% ipython --no-banner

In [1]: import numpy as np

In [2]: np.set_printoptions(precision=2, suppress=True, linewidth=140, sign=" ")

In [3]: mat = np.load("run19.npy")

In [4]: mat
Out[4]: 
array([[ 21,   0,   3],
       [  1,  20,   1],
       [  1,   2,  23]])

In [5]: rng = np.random.default_rng(23179)

In [6]: idx = rng.permutation(3)

In [7]: idx
Out[7]: array([ 2,  0,  1])

In [8]: B = mat[idx][:, idx]

In [9]: np.trace(B)
Out[9]: np.int64(64)

In [10]: np.sort(np.abs(np.linalg.eigvals(B)))
Out[10]: array([ 19.71,  19.71,  24.62])

In [11]: round(np.linalg.det(B), 2), np.round(np.linalg.det(mat[idx]), 2)
Out[11]: (np.float64(9564.0), np.float64(9564.0))

In [12]: idx = rng.permutation(3)

In [13]: B = mat[:, idx] * rng.choice([-1, 1], 3)

In [14]: B
Out[14]: 
array([[ -3,   0,  21],
       [ -1, -20,   1],
       [-23,  -2,   1]])

In [15]: Uu, _, VT = np.linalg.svd(mat.T @ B)

In [16]: np.round(np.linalg.lstsq(mat, B)[0], 2) + 0
Out[16]: 
array([[ 0.,  0.,  1.],
       [ 0., -1.,  0.],
       [-1.,  0.,  0.]])

In [17]: idx
Out[17]: array([ 2,  1,  0])

In [18]: round(float(np.linalg.det(mat.T)), 2)
Out[18]: 9564.0

In [19]: np.kron(np.eye(2, dtype=int), mat)
Out[19]: 
array([[ 21,   0,   3,   0,   0,   0],
       [  1,  20,   1,   0,   0,   0],
       [  1,   2,  23,   0,   0,   0],
       [  0,   0,   0,  21,   0,   3],
       [  0,   0,   0,   1,  20,   1],
       [  0,   0,   0,   1,   2,  23]])

In [20]: round(float(np.linalg.det(mat[::-1])), 2)
Out[20]: -9564.0

In [21]: np.einsum("ij,ji->", mat, mat)
Out[21]: np.int64(1380)

In [22]: np.linalg.eigvals(mat)
Out[22]: array([ 24.62+0.j  ,  19.69+0.88j,  19.69-0.88j])

In [23]: f = np.array([3, -2, -1])

In [24]: B = mat + np.outer(f, np.eye(3)[1])

In [25]: np.linalg.matrix_rank(B - mat)
Out[25]: np.int64(1)

In [26]: round(float(np.linalg.det(B) / np.linalg.det(mat)), 2), np.round(1 + np.linalg.solve(mat, f)[1], 2)
Out[26]: (0.89, np.float64(0.89))

In [27]: X = np.array([[3.98, -1.48, 3.01],
    ...:     [-15.17, 11.59, 3.92],
    ...:     [2.03, 3.34, -2.67],
    ...:     [-3.13, -6.59, -6.51]])

In [28]: hat = X @ np.linalg.solve(X.T @ X, X.T)

In [29]: round(np.trace(hat), 2)
Out[29]: np.float64(3.0)

In [30]: np.round((np.eye(4) - hat) @ X, 2) + 0
Out[30]: 
array([[ 0.,  0.,  0.],
       [ 0.,  0.,  0.],
       [ 0.,  0.,  0.],
       [ 0.,  0.,  0.]])

In [31]: np.diag(hat)
Out[31]: array([ 0.3 ,  0.96,  0.86,  0.88])

In [32]: np.allclose(hat @ hat, hat)
Out[32]: True

In [33]: B = np.c_[X[:, :2] @ np.array([[1, 1], [0, 1]]), np.array([-3, 0, 0, 3])]

In [34]: B
Out[34]: 
array([[  3.98,   2.5 ,  -3.  ],
       [-15.17,  -3.58,   0.  ],
       [  2.03,   5.37,   0.  ],
       [ -3.13,  -9.72,   3.  ]])

In [35]: np.round(np.linalg.norm(B - X @ np.linalg.lstsq(X, B)[0], axis=0), 2) + 0
Out[35]: array([ 0.  ,  0.  ,  1.45])

In [36]: np.linalg.matrix_rank(np.c_[X, B])
Out[36]: np.int64(4)

In [37]: np.linalg.matrix_rank(B)
Out[37]: np.int64(3)

In [38]: np.linalg.norm(np.linalg.qr(X)[0].T @ B, axis=0) ** 2 / ((B ** 2).sum(axis=0) + 1e-12)
Out[38]: array([ 1.  ,  1.  ,  0.88])

In [39]: vec = np.array([1, 0, 0])

In [40]: target = X @ vec

In [41]: np.round(np.linalg.lstsq(X, target)[0], 2) + 0
Out[41]: array([ 1.,  0.,  0.])

In [42]: target = target + 0.05 * rng.normal(size=4)

In [43]: target
Out[43]: array([  4.  , -15.25,   2.05,  -3.11])

In [44]: beta, *_ = np.linalg.lstsq(X, target)

In [45]: [round(float(np.linalg.norm(np.linalg.solve(X.T @ X + lam * np.eye(3), X.T @ target))), 2) for lam in (0, 1, 10, 100)]
Out[45]: [1.0, 1.0, 0.94, 0.67]

In [46]: beta.round()
Out[46]: array([ 1., -0., -0.])

In [47]: idx = rng.permutation(3)

In [48]: B = X[:, idx] * rng.choice([-1, 1], 3)

In [49]: B
Out[49]: 
array([[ 3.01, -3.98, -1.48],
       [ 3.92, 15.17, 11.59],
       [-2.67, -2.03,  3.34],
       [-6.51,  3.13, -6.59]])

In [50]: Uu, _, VT = np.linalg.svd(X.T @ B)

In [51]: idx
Out[51]: array([ 2,  0,  1])

In [52]: np.round(np.linalg.lstsq(X, B)[0], 2) + 0
Out[52]: 
array([[ 0., -1.,  0.],
       [ 0.,  0.,  1.],
       [ 1.,  0.,  0.]])

In [53]: F = np.array([[8.0, 6.0, 6.0], [6.0, 13.0, 9.0], [6.0, 9.0, 13.0]])

In [54]: vec = np.ones(3)

In [55]: for _ in range(7):
    ...:     vec = F @ vec
    ...:     vec /= np.linalg.norm(vec)
    ...:     print(round(vec @ F @ vec, 2))
    ...: 
25.98
26.0
26.0
26.0
26.0
26.0
26.0

In [56]: round(np.linalg.eigvalsh(F)[-1], 2)
Out[56]: np.float64(26.0)

In [57]: vec
Out[57]: array([ 0.43,  0.64,  0.64])

In [58]: w, vecs = np.linalg.eigh(F)

In [59]: vec = np.array([0, 3, 0])

In [60]: vec @ F @ vec / (vec @ vec), round(float(w[0]), 2), w[-1]
Out[60]: (np.float64(13.0), 4.0, np.float64(26.0))

In [61]: vec @ F @ vec
Out[61]: np.float64(117.0)

In [62]: vecs * np.maximum(w, 0) @ vecs.T
Out[62]: 
array([[  8.,   6.,   6.],
       [  6.,  13.,   9.],
       [  6.,   9.,  13.]])

In [63]: np.abs(F).sum(axis=1).max(), np.abs(w).max()
Out[63]: (np.float64(28.0), np.float64(26.0))

In [64]: Lm = np.linalg.cholesky(F)

In [65]: np.diag(Lm) ** 2
Out[65]: array([ 8.  ,  8.5 ,  6.12])

In [66]: Lm @ Lm.T
Out[66]: 
array([[  8.,   6.,   6.],
       [  6.,  13.,   9.],
       [  6.,   9.,  13.]])

In [67]: np.linalg.eigvalsh(F).min() > 0
Out[67]: np.True_

In [68]: idx = rng.permutation(3)

In [69]: idx
Out[69]: array([ 0,  2,  1])

In [70]: B = F[idx][:, idx]

In [71]: np.allclose(B, F)
Out[71]: True

In [72]: np.diag(B)
Out[72]: array([  8.,  13.,  13.])

In [73]: B
Out[73]: 
array([[  8.,   6.,   6.],
       [  6.,  13.,   9.],
       [  6.,   9.,  13.]])

In [74]: f = np.array([6, 3, 7])

In [75]: B = F + np.outer(f, np.eye(3)[2])

In [76]: np.linalg.matrix_rank(np.linalg.inv(B) - np.linalg.inv(F), tol=1e-8)
Out[76]: np.int64(1)

In [77]: B
Out[77]: 
array([[  8.,   6.,  12.],
       [  6.,  13.,  12.],
       [  6.,   9.,  20.]])

In [78]: f = np.array([1, 7, 5])

In [79]: r1 = np.array([0, 1, 1])

In [80]: A = np.outer(f, r1)

In [81]: A
Out[81]: 
array([[ 0,  1,  1],
       [ 0,  7,  7],
       [ 0,  5,  5]])

In [82]: B = A + rng.integers(-2, 3, (3, 1)) @ rng.integers(-2, 3, (1, 3))

In [83]: B
Out[83]: 
array([[-2,  0, -1],
       [ 2,  8,  9],
       [ 0,  5,  5]])

In [84]: B - A
Out[84]: 
array([[-2, -1, -2],
       [ 2,  1,  2],
       [ 0,  0,  0]])

In [85]: np.linalg.cond(B) > 100
Out[85]: np.True_

In [86]: round(np.linalg.norm(B, 2) / np.linalg.norm(B), 2)
Out[86]: np.float64(0.99)

In [87]: np.argsort(-np.linalg.norm(B, axis=0).round(6), kind="stable")[:3]
Out[87]: array([ 2,  1,  0])

In [88]: [round(float(x), 2) for x in np.linalg.svd(B, compute_uv=False)[:3]]
Out[88]: [14.1, 2.27, 0.0]

In [89]: m1 = np.eye(3, dtype=int)[rng.permutation(3)] * np.array([0, 2, 2])

In [90]: m1
Out[90]: 
array([[ 0,  0,  0],
       [ 0,  0,  2],
       [ 0,  2,  0]])

In [91]: (m1 != 0).astype(int)
Out[91]: 
array([[ 0,  0,  0],
       [ 0,  0,  1],
       [ 0,  1,  0]])

In [92]: np.flatnonzero(np.linalg.matrix_power((m1 != 0) + (m1.T != 0) + np.eye(3), 3)[2])
Out[92]: array([ 1,  2])

In [93]: m1 @ m1
Out[93]: 
array([[ 0,  0,  0],
       [ 0,  4,  0],
       [ 0,  0,  4]])

In [94]: B = np.array([[0, 0], [1, -3]])

In [95]: W0 = np.tile(B, (2, 2))

In [96]: W0
Out[96]: 
array([[ 0,  0,  0,  0],
       [ 1, -3,  1, -3],
       [ 0,  0,  0,  0],
       [ 1, -3,  1, -3]])

In [97]: np.linalg.cond(W0) > 100
Out[97]: np.True_

In [98]: round(float(np.linalg.norm(W0, 2) / np.linalg.norm(W0)), 2)
Out[98]: 1.0

In [99]: np.linalg.matrix_rank(W0, rtol=0.1)
Out[99]: np.int64(1)

In [100]: round(np.trace(np.linalg.pinv(W0) @ W0), 2)
Out[100]: np.float64(1.0)

In [101]: np.allclose(W0[:-1].T @ np.linalg.lstsq(W0[:-1].T, W0[-1])[0], W0[-1])
Out[101]: True

In [102]: W0 @ np.linalg.pinv(W0) @ W0
Out[102]: 
array([[ 0.,  0.,  0.,  0.],
       [ 1., -3.,  1., -3.],
       [ 0.,  0.,  0.,  0.],
       [ 1., -3.,  1., -3.]])

In [103]: try:
     ...:     np.linalg.inv(W0)
     ...: except np.linalg.LinAlgError as e:
     ...:     print(repr(e))
     ...: 
LinAlgError('Singular matrix')

In [104]: K = np.load("data.npy")

In [105]: K
Out[105]: 
array([[ 0.78,  0.63,  0.  ,  0.  ],
       [-0.63,  0.78,  0.  ,  0.  ],
       [ 0.  ,  0.  ,  1.  ,  0.  ],
       [ 0.  ,  0.  ,  0.  ,  1.  ]])

In [106]: # columns are unit length and at right angles

In [107]: np.linalg.matrix_rank(K)
Out[107]: np.int64(4)

In [108]: np.round(np.linalg.norm(K), 2)
Out[108]: np.float64(2.0)

In [109]: K.shape
Out[109]: (4, 4)

In [110]: K[:, 4]
---------------------------------------------------------------------------
IndexError                                Traceback (most recent call last)
Cell In[110], line 1
----> 1 K[:, 4]

IndexError: index 4 is out of bounds for axis 1 with size 4

In [111]: np.linalg.svd(K, compute_uv=False)
Out[111]: array([ 1.,  1.,  1.,  1.])

In [112]: np.abs(K).max()
Out[112]: np.float64(1.0)

In [113]: np.count_nonzero(K)
Out[113]: np.int64(6)

In [114]: K.sum(axis=0)
Out[114]: array([ 0.15,  1.41,  1.  ,  1.  ])

In [115]: K.sum(axis=1)
Out[115]: array([ 1.41,  0.15,  1.  ,  1.  ])

In [116]: K[:, 1] @ K[:, 2]
Out[116]: np.float64(0.0)

In [117]: np.linalg.pinv(K)
Out[117]: 
array([[ 0.78, -0.63,  0.  ,  0.  ],
       [ 0.63,  0.78,  0.  ,  0.  ],
       [ 0.  ,  0.  ,  1.  ,  0.  ],
       [ 0.  ,  0.  ,  0.  ,  1.  ]])

In [118]: vec = np.array([-1, 2, 0, 1])

In [119]: target = K @ vec

In [120]: target
Out[120]: array([ 0.48,  2.18,  0.  ,  1.  ])

In [121]: np.linalg.solve(K, target)
Out[121]: array([-1.,  2.,  0.,  1.])

In [122]: np.linalg.solve(K, target + K[:, 3])
Out[122]: array([-1.,  2.,  0.,  2.])

In [123]: B = K / np.sqrt((K ** 2).mean(axis=1, keepdims=True))

In [124]: np.linalg.matrix_rank(B) == np.linalg.matrix_rank(K)
Out[124]: np.True_

In [125]: K - K.mean(axis=1, keepdims=True)
Out[125]: 
array([[ 0.43,  0.28, -0.35, -0.35],
       [-0.67,  0.74, -0.04, -0.04],
       [-0.25, -0.25,  0.75, -0.25],
       [-0.25, -0.25, -0.25,  0.75]])
